In [1]: import numpy as np

In [2]: from numpy import linalg as LA

In [3]: np.set_printoptions(precision=2, suppress=True, linewidth=200)

In [4]: def rnd(a):
   ...:     return np.round(a, 2) + 0
   ...: 

In [5]: W0 = np.load("a.npy")

In [6]: print(W0)
[[ 1  1 -1 -1  1  1 -1 -1]
 [ 1 -1 -1  1 -1  1  1 -1]
 [ 1  1  1  1 -1 -1 -1 -1]]

In [7]: M2 = W0 / LA.norm(W0, axis=1)
Traceback (most recent call last):
  Cell In[7], line 1
    M2 = W0 / LA.norm(W0, axis=1)
ValueError: operands could not be broadcast together with shapes (3,8) (3,) 


In [8]: M2 = W0 / LA.norm(W0, axis=1, keepdims=True)

In [9]: G = M2 @ M2.T

In [10]: print(rnd(LA.norm(M2, axis=1)))
[1. 1. 1.]

In [11]: def softmax(z):
    ...:     e = np.exp(z - z.max(axis=-1, keepdims=True))
    ...:     return e / e.sum(axis=-1, keepdims=True)
    ...: 

In [12]: print(rnd(softmax(W0[2])))
[0.22 0.22 0.22 0.22 0.03 0.03 0.03 0.03]

In [13]: print(rnd(softmax(W0).sum(axis=1)))
[1. 1. 1.]

In [14]: scores = W0 @ W0.T / np.sqrt(8)

In [15]: print(rnd(softmax(scores)[2] @ W0))
[ 1.    0.89  0.79  0.89 -0.89 -0.79 -0.89 -1.  ]

In [16]: print(rnd(softmax(scores + np.triu(np.full(scores.shape, -np.inf), 1))))
[[1.   0.   0.  ]
 [0.06 0.94 0.  ]
 [0.05 0.05 0.89]]

In [17]: t3 = np.stack([W0, 5 * W0, W0[::-1]])

In [18]: print(rnd(LA.norm(t3, axis=(1, 2))))
[ 4.9  24.49  4.9 ]

In [19]: print((t3 @ W0.T).shape)
(3, 3, 3)

In [20]: print(LA.matrix_rank(t3))
[3 3 3]

In [21]: print(LA.matrix_rank(t3.reshape(3, -1)))
2

In [22]: print(t3.sum(axis=0))
[[ 7  7 -5 -5  5  5 -7 -7]
 [ 7 -7 -7  7 -7  7  7 -7]
 [ 7  7  5  5 -5 -5 -7 -7]]

In [23]: M2 = np.array([[-8, 7],
    ...:     [7, 6],
    ...:     [1, 0],
    ...:     [-8, 6],
    ...:     [2, 7],
    ...:     [-8, 8],
    ...:     [-1, -5],
    ...:     [-3, -8]])

In [24]: print(np.einsum("ij->j", W0))
[ 3  1 -1  1 -1  1 -1 -3]

In [25]: M2 @ W0
Traceback (most recent call last):
  Cell In[25], line 1
    M2 @ W0
ValueError: matmul: Input operand 1 has a mismatch in its core dimension 0, with gufunc signature (n?,k),(k,m?)->(n?,m?) (size 3 is different from 2)


In [26]: print(W0 @ M2)
[[  4  35]
 [-32  11]
 [  2  17]]

In [27]: print(M2.T @ W0.T)
[[  4 -32   2]
 [ 35  11  17]]

In [28]: print(np.einsum("ik,kj->ji", W0, M2))
[[  4 -32   2]
 [ 35  11  17]]

In [29]: print(W0.ravel(order="F"))
[ 1  1  1  1 -1  1 -1 -1  1 -1  1  1  1 -1 -1  1  1 -1 -1  1 -1 -1 -1 -1]

In [30]: print(W0.reshape(-1, 2))
[[ 1  1]
 [-1 -1]
 [ 1  1]
 [-1 -1]
 [ 1 -1]
 [-1  1]
 [-1  1]
 [ 1 -1]
 [ 1  1]
 [ 1  1]
 [-1 -1]
 [-1 -1]]

In [31]: print(W0.reshape(2, -1))
[[ 1  1 -1 -1  1  1 -1 -1  1 -1 -1  1]
 [-1  1  1 -1  1  1  1  1 -1 -1 -1 -1]]

In [32]: t3 = W0.reshape(3, 2, -1)

In [33]: print(t3.sum(axis=1))
[[ 2  2 -2 -2]
 [ 0  0  0  0]
 [ 0  0  0  0]]

In [34]: print(np.einsum("ihd,jhd->hij", t3, t3).shape)
(2, 3, 3)

In [35]: print(t3[:, 0])
[[ 1  1 -1 -1]
 [ 1 -1 -1  1]
 [ 1  1  1  1]]

In [36]: print(np.einsum("ihd,ihd->ih", t3, t3))
[[4 4]
 [4 4]
 [4 4]]

In [37]: M = np.load("test13.npy")

In [38]: print(M)
[[1 0 1 0]
 [1 3 1 3]
 [1 0 3 0]
 [1 3 3 9]]

In [39]: evals, V = LA.eig(M)

In [40]: print(rnd(np.sort(LA.eigvals(M @ M))))
[  0.34   3.09  11.66 104.91]

In [41]: print(rnd(evals))
[10.24  0.59  3.41  1.76]

In [42]: print(rnd(np.prod(evals)))
36.0

In [43]: rng = np.random.default_rng(47648)

In [44]: z = rng.permutation(4)

In [45]: M2 = M[:, z] * rng.choice([-1, 1], 4)

In [46]: print(M2)
[[ 1  0  1  0]
 [ 1  3  1 -3]
 [ 3  0  1  0]
 [ 3  9  1 -3]]

In [47]: U, _, Vt = LA.svd(M.T @ M2)

In [48]: print(rnd(LA.lstsq(M, M2)[0]))
[[ 0.  0.  1.  0.]
 [ 0.  0.  0. -1.]
 [ 1.  0.  0.  0.]
 [ 0.  1.  0.  0.]]

In [49]: data = np.array([[-2, 0, 3], [0, 5, -4], [0, 0, 4]])

In [50]: x = np.array([1, -1, 4])

In [51]: rhs = data @ x

In [52]: c, lr = np.zeros(3), 1 / LA.norm(data, 2) ** 2

In [53]: for i in range(3):
    ...:     c -= lr * data.T @ (data @ c - rhs)
    ...:     if i % 1 == 0: print(i, round(LA.norm(data @ c - rhs), 2))
    ...: 
0 3.43
1 3.02
2 2.71

In [54]: print(rnd(c))
[-0.32 -1.67  3.4 ]

In [55]: Q, V = LA.qr(data[:, :1])[0], LA.qr(data[:, 1:])[0]

In [56]: s = LA.svd(Q.T @ V, compute_uv=False)

In [57]: print(rnd(LA.norm(Q @ Q.T - V @ V.T, 2)))
1.0

In [58]: print(rnd(np.degrees(np.arccos(s.clip(0, 1)))))
[53.13]

In [59]: print(rnd(s))
[0.6]

In [60]: evals, V = LA.eig(data)

In [61]: print(rnd(np.sort(LA.eigvals(data.T))))
[-2.  4.  5.]

In [62]: print(rnd(np.sort(LA.eigvals(data @ data))))
[ 4. 16. 25.]

In [63]: print(evals)
[-2.  5.  4.]

In [64]: print(data @ V[:, 0] - evals[0] * V[:, 0])
[0. 0. 0.]

In [65]: r0 = np.array([0, 0, -2])

In [66]: print(np.cross(data[1, :3], data[2, :3]))
[20  0  0]

In [67]: M2 = LA.invert(data)
Traceback (most recent call last):
  Cell In[67], line 1
    M2 = LA.invert(data)
AttributeError: module 'numpy.linalg' has no attribute 'invert'


In [68]: M2 = LA.inv(data)

In [69]: print(data @ M2)
[[1. 0. 0.]
 [0. 1. 0.]
 [0. 0. 1.]]

In [70]: print(rnd(LA.inv(M2)))
[[-2.  0.  3.]
 [ 0.  5. -4.]
 [ 0.  0.  4.]]

In [71]: print(rnd(LA.det(data) * LA.det(M2)))
1.0

In [72]: print((np.abs(M2) > 1e-9).astype(int))
[[1 0 1]
 [0 1 1]
 [0 0 1]]

In [73]: print(rnd(LA.cond(data)))
4.9

In [74]: print(rnd(LA.det(data) * M2))
[[ 20.   0. -15.]
 [  0.  -8.  -8.]
 [  0.   0. -10.]]

In [75]: M2 = np.array([[-1, 0, 3, 1], [2, 0, 3, -2], [2, -2, -3, 0], [-1, 0, -1, -1]])

In [76]: F = M2 - M2.T

In [77]: print(F)
[[ 0 -2  1  2]
 [ 2  0  5 -2]
 [-1 -5  0  1]
 [-2  2 -1  0]]

In [78]: x = np.array([2, 5, 1, 8])

In [79]: print(x @ F @ x)
0

In [80]: print(rnd(LA.eigvals(F).real))
[0. 0. 0. 0.]

In [81]: Q = LA.solve(np.eye(4) - F, np.eye(4) + F)

In [82]: print(rnd(LA.det(Q)))
1.0

In [83]: x = np.array([3, 0, 0, 1])

In [84]: a = np.maximum(F @ x, 0)

In [85]: print(F * (a > 1e-9)[:, None])
[[ 0 -2  1  2]
 [ 2  0  5 -2]
 [ 0  0  0  0]
 [ 0  0  0  0]]

In [86]: print(np.maximum(F @ (3 * x), 0))
[ 6 12  0  0]

In [87]: print(np.flatnonzero(a > 1e-9))
[0 1]

In [88]: x = np.array([9, -6, 0, 9])

In [89]: print(F @ (2 * x))
[ 60   0  60 -60]

In [90]: print((F @ x).argmax())
0

In [91]: print(np.einsum("ij,j->i", F, x))
[ 30   0  30 -30]

In [92]: x = np.array([-1, 3, 1, 1])

In [93]: rhs = M @ x

In [94]: c, lr = np.zeros(4), 1 / LA.norm(M, 2) ** 2

In [95]: for i in range(30):
    ...:     c -= lr * M.T @ (M @ c - rhs)
    ...:     if i % 5 == 0: print(i, round(LA.norm(M @ c - rhs), 2))
    ...: 
0 3.48
5 3.02
10 2.65
15 2.34
20 2.08
25 1.86

In [96]: print(rnd(c))
[0.42 1.76 0.43 1.51]

In [97]: print(rnd(LA.cond(M)))
19.64

In [98]: X = np.array([[1.0, -2.0, -0.2],
    ...:     [0.3, -0.5, -0.6],
    ...:     [-0.1, 0.7, 0.3],
    ...:     [0.3, 0.0, -1.7],
    ...:     [-0.4, -1.0, 0.0],
    ...:     [-2.3, 1.5, 1.2],
    ...:     [-0.8, 0.7, 0.9],
    ...:     [-1.0, 10.0, -1.5],
    ...:     [-0.2, 0.0, 0.2],
    ...:     [0.1, -2.3, -1.9],
    ...:     [-0.1, 0.1, 1.1],
    ...:     [0.4, -0.4, -1.1],
    ...:     [1.9, -0.8, 0.2],
    ...:     [-0.9, 0.0, 0.0],
    ...:     [0.5, 0.1, 0.6],
    ...:     [-0.3, -2.3, 0.4],
    ...:     [-1.6, 1.2, 0.7]])

In [99]: print(X)
[[ 1.  -2.  -0.2]
 [ 0.3 -0.5 -0.6]
 [-0.1  0.7  0.3]
 [ 0.3  0.  -1.7]
 [-0.4 -1.   0. ]
 [-2.3  1.5  1.2]
 [-0.8  0.7  0.9]
 [-1.  10.  -1.5]
 [-0.2  0.   0.2]
 [ 0.1 -2.3 -1.9]
 [-0.1  0.1  1.1]
 [ 0.4 -0.4 -1.1]
 [ 1.9 -0.8  0.2]
 [-0.9  0.   0. ]
 [ 0.5  0.1  0.6]
 [-0.3 -2.3  0.4]
 [-1.6  1.2  0.7]]

In [100]: proj = X @ LA.solve(X.T @ X, X.T)

In [101]: print(LA.matrix_rank(np.eye(17) - proj))
14
